$ ipython --no-banner

In [1]: import numpy as np

In [2]: import numpy.linalg as la

In [3]: np.set_printoptions(suppress=True, linewidth=200)

In [4]: mat = np.load("mat.npy")

In [5]: print(mat)
[[  20.61 -100.34   99.7    79.44  -60.18]
 [  20.28  -99.85  101.56   80.26  -58.83]
 [  20.8  -101.61   99.97   80.43  -58.59]
 [  19.38  -99.62  101.33   81.86  -59.97]
 [  20.2   -99.98  100.54   82.5   -61.94]
 [  19.64 -100.58   99.75   80.57  -59.89]
 [  18.81 -100.05  100.68   77.83  -59.9 ]
 [  20.07 -101.33  100.12   79.69  -60.03]
 [  19.18 -101.53  100.56   81.34  -59.97]
 [  19.06 -100.16   98.95   79.8   -60.95]
 [  19.82  -96.76   99.18   81.37  -57.73]
 [  20.52  -99.24  100.65   80.29  -60.2 ]
 [  20.09  -99.56   98.76   78.91  -59.87]
 [  20.87 -100.14   98.76   79.43  -59.48]
 [  19.93 -100.9    99.45   81.96  -61.54]
 [  20.65  -99.72  102.16   79.    -59.01]
 [  19.88  -99.5    98.63   79.78  -60.6 ]
 [  18.66 -100.2   100.13   80.75  -59.28]
 [  19.95  -98.7    99.94   82.29  -60.35]
 [  20.02  -99.3   100.52   78.34  -60.28]
 [  18.37  -99.6    99.     80.82  -58.85]
 [  18.82  -99.17  100.65   80.9   -59.45]
 [  19.3   -98.38   99.49   80.78  -59.94]
 [  18.9   -98.82  100.79   77.54  -58.95]]

In [6]: cent = mat[[18, 0]].astype(float)

In [7]: for _ in range(4):
   ...:     labels = la.norm(mat[:, None] - cent, axis=-1).argmin(axis=1)
   ...:     cent = np.array([mat[labels == j].mean(axis=0) for j in range(2)])
   ...: 

In [8]: print(labels)
[1 1 1 0 0 1 1 1 0 1 0 1 1 1 0 1 1 0 0 1 0 0 0 1]

In [9]: print(np.abs(cent[1] - cent[0]).argmax())
3

In [10]: print(cent.round(2))
[[  19.36  -99.48  100.03   81.46  -59.9 ]
 [  20.01 -100.01  100.07   79.38  -59.77]]

In [11]: print(np.round(cent[1] - cent[0], 2))
[ 0.65 -0.53  0.04 -2.08  0.13]

In [12]: m1 = np.load("run2.npy")

In [13]: print(m1)
[[ -1.46 -29.84   7.56 -15.11 -13.89]
 [-10.28   1.51  -1.43   0.55  -5.56]
 [ -9.94   2.57  -3.28   0.78  -3.3 ]
 [ -0.27 -26.49   8.54 -15.85 -15.74]
 [  0.11 -29.06   7.15 -15.38 -15.21]
 [ -9.87   2.01  -2.66   0.77  -5.66]
 [ -0.67 -29.27   8.7  -14.55 -14.43]
 [ -1.92 -29.91   7.72 -16.43 -14.33]
 [ -2.76 -29.26   5.86 -15.76 -16.55]
 [ -0.98 -27.35   6.45 -13.8  -13.68]
 [ -1.54 -29.28   7.56 -15.72 -15.96]
 [ -2.76 -28.1    7.41 -14.42 -14.74]]

In [14]: G = np.cov(m1, rowvar=False)

In [15]: print(np.round(np.corrcoef(m1.T), 2))
[[ 1.   -0.97  0.97 -0.97 -0.95]
 [-0.97  1.   -0.98  0.99  0.97]
 [ 0.97 -0.98  1.   -0.98 -0.96]
 [-0.97  0.99 -0.98  1.    0.98]
 [-0.95  0.97 -0.96  0.98  1.  ]]

In [16]: print(np.round(np.polyfit(m1[:, 1], m1[:, 4], 1), 2))
[ 0.33 -5.54]

In [17]: print(np.round(np.median(m1, axis=0), 2))
[ -1.73 -28.58   7.28 -14.83 -14.38]

In [18]: left, s, VT = la.svd(mat)

In [19]: print(np.argmax(s[:-1] / (s[1:] + 1e-6)) + 1)
1

In [20]: B = left[:, :1] @ np.diag(s[:1]) @ VT[:1]

In [21]: print(round(float(la.norm(mat - B) / la.norm(mat)), 2))
0.01

In [22]: print(round(float(la.norm(mat - B, 2)), 2), np.round(s[1], 2))
6.23 6.23

In [23]: print(la.matrix_rank(B))
1

In [24]: print(la.matrix_rank(mat, rtol=0.05))
1

In [25]: print(round(np.abs(mat - B).max(), 2))
2.24

In [26]: B = np.c_[m1[:, :2] @ np.array([[4, 4], [3, -4]]), np.array([1, 0, -1, 3, -2, 1, 2, -1, 1, 1, 2, -1])]

In [27]: print(B.round(2))
[[-95.36 113.52   1.  ]
 [-36.59 -47.16   0.  ]
 [-32.05 -50.04  -1.  ]
 [-80.55 104.88   3.  ]
 [-86.74 116.68  -2.  ]
 [-33.45 -47.52   1.  ]
 [-90.49 114.4    2.  ]
 [-97.41 111.96  -1.  ]
 [-98.82 106.     1.  ]
 [-85.97 105.48   1.  ]
 [-94.   110.96   2.  ]
 [-95.34 101.36  -1.  ]]

In [28]: print(np.round(la.norm(B - m1 @ la.lstsq(m1, B)[0], axis=0), 2) + 0)
[0.   0.   4.09]

In [29]: print(np.round(la.norm(la.qr(m1)[0].T @ B, axis=0) ** 2 / ((B ** 2).sum(axis=0) + 1e-12), 2))
[1.  1.  0.4]
